% python3 -q
>>> import numpy as np
>>> np.set_printoptions(precision=2, suppress=True, linewidth=100, legacy="1.25")
>>> def rd(a):
...     return np.round(a, 2) + 0
... 
>>> out = np.array([[-1, 0, 0, 2, 1, 1, -1, 1, 2],
...     [1, 2, 1, -2, 0, 1, 2, 2, 2],
...     [-2, 2, 0, 0, 2, 0, 2, 2, -2],
...     [2, 0, 1, -1, -1, 2, -1, 0, 1],
...     [-2, 1, 1, -1, 0, 2, 1, 1, -2],
...     [-2, 1, -2, 0, 1, 2, -1, 2, -2],
...     [2, 0, 2, 1, 2, 1, -1, 1, -1],
...     [1, 2, -2, -2, 2, 0, 2, 0, -2],
...     [2, 2, -1, -1, 1, -2, 2, -1, -2]])
>>> J = out + out.T
>>> J
array([[-2,  1, -2,  4, -1, -1,  1,  2,  4],
       [ 1,  4,  3, -2,  1,  2,  2,  4,  4],
       [-2,  3,  0,  1,  3, -2,  4,  0, -3],
       [ 4, -2,  1, -2, -2,  2,  0, -2,  0],
       [-1,  1,  3, -2,  0,  3,  3,  3, -1],
       [-1,  2, -2,  2,  3,  4,  0,  2, -4],
       [ 1,  2,  4,  0,  3,  0, -2,  3,  1],
       [ 2,  4,  0, -2,  3,  2,  3,  0, -3],
       [ 4,  4, -3,  0, -1, -4,  1, -3, -4]])
>>> # equal to its transpose
>>> x = np.array([1, 1, 2, 0, 1, 0, 2, 1, 2])
>>> y = J @ x
>>> c, lr = np.zeros(9), 1 / np.linalg.norm(J, 2) ** 2
>>> for i in range(300):
...     c -= lr * J.T @ (J @ c - y)
...     if i % 50 == 0: print(i, round(np.linalg.norm(J @ c - y), 2))
... 
0 11.28
50 0.9
100 0.26
150 0.08
200 0.03
250 0.02
>>> rd(c)
array([0.93, 1.11, 2.09, 0.05, 0.94, 0.07, 1.96, 0.86, 2.01])
>>> vals, evecs = np.linalg.eigh(J)
>>> x = np.array([2, 2, 1, 1, 0, 1, 2, 2, 2])
>>> x @ J @ x
144
>>> rd(np.linalg.eigvalsh(J[1:, 1:]))
array([-11.49,  -6.26,  -3.36,  -2.4 ,   0.7 ,   3.64,   6.9 ,  12.26])
>>> print(rd(x @ J @ x / (x @ x)), rd(vals[0]), rd(vals[-1]))
6.26 -11.73 12.29
>>> (np.sign(evecs[:, -1].round(6)) == np.sign(evecs[0, -1].round(6))).astype(int)
array([1, 0, 0, 1, 0, 0, 0, 0, 1])
>>> def softmax(z):
...     e = np.exp(z - z.max(axis=-1, keepdims=True))
...     return e / e.sum(axis=-1, keepdims=True)
... 
>>> rd(softmax(J).sum(axis=1))
array([1., 1., 1., 1., 1., 1., 1., 1., 1.])
>>> print(rd(softmax(J[3])))
[0.81 0.   0.04 0.   0.   0.11 0.01 0.   0.01]
>>> print(rd(softmax(J[3] + 4)))
[0.81 0.   0.04 0.   0.   0.11 0.01 0.   0.01]
>>> scores = J @ J.T / np.sqrt(9)
>>> rd(softmax(scores))
array([[1.  , 0.  , 0.  , 0.  , 0.  , 0.  , 0.  , 0.  , 0.  ],
       [0.  , 1.  , 0.  , 0.  , 0.  , 0.  , 0.  , 0.  , 0.  ],
       [0.  , 0.  , 1.  , 0.  , 0.  , 0.  , 0.  , 0.  , 0.  ],
       [0.  , 0.  , 0.  , 1.  , 0.  , 0.  , 0.  , 0.  , 0.  ],
       [0.  , 0.09, 0.  , 0.  , 0.91, 0.  , 0.  , 0.  , 0.  ],
       [0.  , 0.  , 0.  , 0.  , 0.  , 1.  , 0.  , 0.  , 0.  ],
       [0.  , 0.06, 0.  , 0.  , 0.  , 0.  , 0.93, 0.  , 0.  ],
       [0.  , 0.  , 0.  , 0.  , 0.  , 0.  , 0.  , 1.  , 0.  ],
       [0.  , 0.  , 0.  , 0.  , 0.  , 0.  , 0.  , 0.  , 1.  ]])
>>> rd(softmax(scores)[3] @ J)
array([ 4., -2.,  1., -2., -2.,  2.,  0., -2.,  0.])
>>> rd(softmax(scores + np.triu(np.full(scores.shape, -np.inf), 1)))
array([[1.  , 0.  , 0.  , 0.  , 0.  , 0.  , 0.  , 0.  , 0.  ],
       [0.  , 1.  , 0.  , 0.  , 0.  , 0.  , 0.  , 0.  , 0.  ],
       [0.  , 0.  , 1.  , 0.  , 0.  , 0.  , 0.  , 0.  , 0.  ],
       [0.  , 0.  , 0.  , 1.  , 0.  , 0.  , 0.  , 0.  , 0.  ],
       [0.  , 0.09, 0.  , 0.  , 0.91, 0.  , 0.  , 0.  , 0.  ],
       [0.  , 0.  , 0.  , 0.  , 0.  , 1.  , 0.  , 0.  , 0.  ],
       [0.  , 0.06, 0.  , 0.  , 0.  , 0.  , 0.93, 0.  , 0.  ],
       [0.  , 0.  , 0.  , 0.  , 0.  , 0.  , 0.  , 1.  , 0.  ],
       [0.  , 0.  , 0.  , 0.  , 0.  , 0.  , 0.  , 0.  , 1.  ]])
>>> vals, evecs = np.linalg.eigh(J)
>>> rd(evecs @ np.diag(vals) @ evecs.T)
array([[-2.,  1., -2.,  4., -1., -1.,  1.,  2.,  4.],
       [ 1.,  4.,  3., -2.,  1.,  2.,  2.,  4.,  4.],
       [-2.,  3.,  0.,  1.,  3., -2.,  4.,  0., -3.],
       [ 4., -2.,  1., -2., -2.,  2.,  0., -2.,  0.],
       [-1.,  1.,  3., -2.,  0.,  3.,  3.,  3., -1.],
       [-1.,  2., -2.,  2.,  3.,  4.,  0.,  2., -4.],
       [ 1.,  2.,  4.,  0.,  3.,  0., -2.,  3.,  1.],
       [ 2.,  4.,  0., -2.,  3.,  2.,  3.,  0., -3.],
       [ 4.,  4., -3.,  0., -1., -4.,  1., -3., -4.]])
>>> rd(np.abs(evecs[:, -1]))
array([0.04, 0.51, 0.31, 0.14, 0.43, 0.34, 0.33, 0.45, 0.11])
>>> rd(np.linalg.eigvalsh(J @ J))
array([  0.  ,   3.54,   5.82,  25.33,  30.21,  55.88,  82.78, 137.52, 150.92])
>>> rd(vals.sum()), np.trace(J)
(-2.0, -2)
>>> rd(evecs.T @ J @ evecs)
array([[-11.73,   0.  ,   0.  ,   0.  ,   0.  ,   0.  ,   0.  ,   0.  ,   0.  ],
       [  0.  ,  -9.1 ,   0.  ,   0.  ,   0.  ,   0.  ,   0.  ,   0.  ,   0.  ],
       [  0.  ,   0.  ,  -5.5 ,   0.  ,   0.  ,   0.  ,   0.  ,   0.  ,   0.  ],
       [  0.  ,   0.  ,   0.  ,  -2.41,   0.  ,   0.  ,   0.  ,   0.  ,   0.  ],
       [  0.  ,   0.  ,   0.  ,   0.  ,   0.06,   0.  ,   0.  ,   0.  ,   0.  ],
       [  0.  ,   0.  ,   0.  ,   0.  ,   0.  ,   1.88,   0.  ,   0.  ,   0.  ],
       [  0.  ,   0.  ,   0.  ,   0.  ,   0.  ,   0.  ,   5.03,   0.  ,   0.  ],
       [  0.  ,   0.  ,   0.  ,   0.  ,   0.  ,   0.  ,   0.  ,   7.47,   0.  ],
       [  0.  ,   0.  ,   0.  ,   0.  ,   0.  ,   0.  ,   0.  ,   0.  ,  12.29]])
>>> rd(np.linalg.eigvalsh(J + -2 * np.eye(9)))
array([-13.73, -11.1 ,  -7.5 ,  -4.41,  -1.94,  -0.12,   3.03,   5.47,  10.29])
>>> (vals > 1e-8).sum(), (vals < -1e-8).sum()
(5, 4)
>>> out = np.array([[4, 5, -4, 5], [-3, -3, 1, 1], [4, 0, 1, 2], [-4, -1, -3, 4]])
>>> E = np.tril(out)
>>> E
array([[ 4,  0,  0,  0],
       [-3, -3,  0,  0],
       [ 4,  0,  1,  0],
       [-4, -1, -3,  4]])
>>> # triangular: eigenvalues sit on the diagonal
>>> q = E.astype(float).copy()
>>> for j in range(4):
...     q[:, j] -= q[:, :j] @ (q[:, :j].T @ q[:, j])
...     q[:, j] /= np.linalg.norm(q[:, j])
... 
>>> print(rd(q.T @ q))
[[1. 0. 0. 0.]
 [0. 1. 0. 0.]
 [0. 0. 1. 0.]
 [0. 0. 0. 1.]]
>>> print(rd(q))
[[ 0.53 -0.34 -0.52 -0.58]
 [-0.4  -0.87  0.27 -0.09]
 [ 0.53 -0.34 -0.09  0.77]
 [-0.53 -0.03 -0.81  0.26]]
>>> rd(q.T @ E)
array([[ 7.55,  1.72,  2.12, -2.12],
       [ 0.  ,  2.65, -0.24, -0.13],
       [ 0.  ,  0.  ,  2.33, -3.23],
       [ 0.  ,  0.  ,  0.  ,  1.03]])
>>> print(np.abs(E).max())
4
>>> np.diff(E, axis=0)
array([[-7, -3,  0,  0],
       [ 7,  3,  1,  0],
       [-8, -1, -4,  4]])
>>> vals, evecs = np.linalg.eig(E)
>>> print(rd(np.sort(np.linalg.eigvals(E.T))))
[-3.  1.  4.  4.]
>>> np.prod(vals)
-48.0
>>> E @ evecs[:, 0] - vals[0] * evecs[:, 0]
array([0., 0., 0., 0.])
>>> feats = np.loadtxt("arr.csv", delimiter=",")
>>> feats
array([[ 1.,  0.,  0.,  0.,  0.,  0.,  0.],
       [ 2.,  0.,  0.,  0.,  0.,  0.,  0.],
       [ 0.,  0.,  0.,  2., -2.,  2., -2.],
       [ 0.,  0., -3., -3., -1.,  2.,  2.],
       [ 0.,  0.,  1., -2.,  0.,  3.,  3.],
       [ 0.,  0., -3., -1., -3., -1., -1.],
       [ 0.,  0.,  1.,  1., -1.,  0.,  3.]])
>>> rd(feats @ np.linalg.pinv(feats) @ feats)
array([[ 1.,  0.,  0.,  0.,  0.,  0.,  0.],
       [ 2.,  0.,  0.,  0.,  0.,  0.,  0.],
       [ 0.,  0.,  0.,  2., -2.,  2., -2.],
       [ 0.,  0., -3., -3., -1.,  2.,  2.],
       [ 0.,  0.,  1., -2.,  0.,  3.,  3.],
       [ 0.,  0., -3., -1., -3., -1., -1.],
       [ 0.,  0.,  1.,  1., -1.,  0.,  3.]])
>>> (feats != 0).astype(int)
array([[1, 0, 0, 0, 0, 0, 0],
       [1, 0, 0, 0, 0, 0, 0],
       [0, 0, 0, 1, 1, 1, 1],
       [0, 0, 1, 1, 1, 1, 1],
       [0, 0, 1, 1, 0, 1, 1],
       [0, 0, 1, 1, 1, 1, 1],
       [0, 0, 1, 1, 1, 0, 1]])
>>> np.flatnonzero(np.linalg.matrix_power((feats != 0) + (feats.T != 0) + np.eye(7), 7)[2])
array([2, 3, 4, 5, 6])
>>> rd(np.linalg.det(feats))
0.0
>>> feats @ feats
array([[  1.,   0.,   0.,   0.,   0.,   0.,   0.],
       [  2.,   0.,   0.,   0.,   0.,   0.,   0.],
       [  0.,   0., -16.,  -6.,  -6.,  -4., -10.],
       [  0.,   0.,   4.,   5.,   1., -17.,   1.],
       [  0.,   0.,   0.,   8., -12.,  -5.,   0.],
       [  0.,   0.,   2.,   3.,  11., -16.,  -7.],
       [  0.,   0.,  -1.,   4.,  -6.,   1.,   6.]])
>>> (np.linalg.matrix_power((feats != 0) + (feats.T != 0) + np.eye(7), 7) > 0).astype(int)
array([[1, 1, 0, 0, 0, 0, 0],
       [1, 1, 0, 0, 0, 0, 0],
       [0, 0, 1, 1, 1, 1, 1],
       [0, 0, 1, 1, 1, 1, 1],
       [0, 0, 1, 1, 1, 1, 1],
       [0, 0, 1, 1, 1, 1, 1],
       [0, 0, 1, 1, 1, 1, 1]])
>>> rd(np.sort(np.linalg.eigvals(feats).real))
array([-1.55, -1.55, -0.28, -0.28,  0.  ,  1.  ,  2.67])
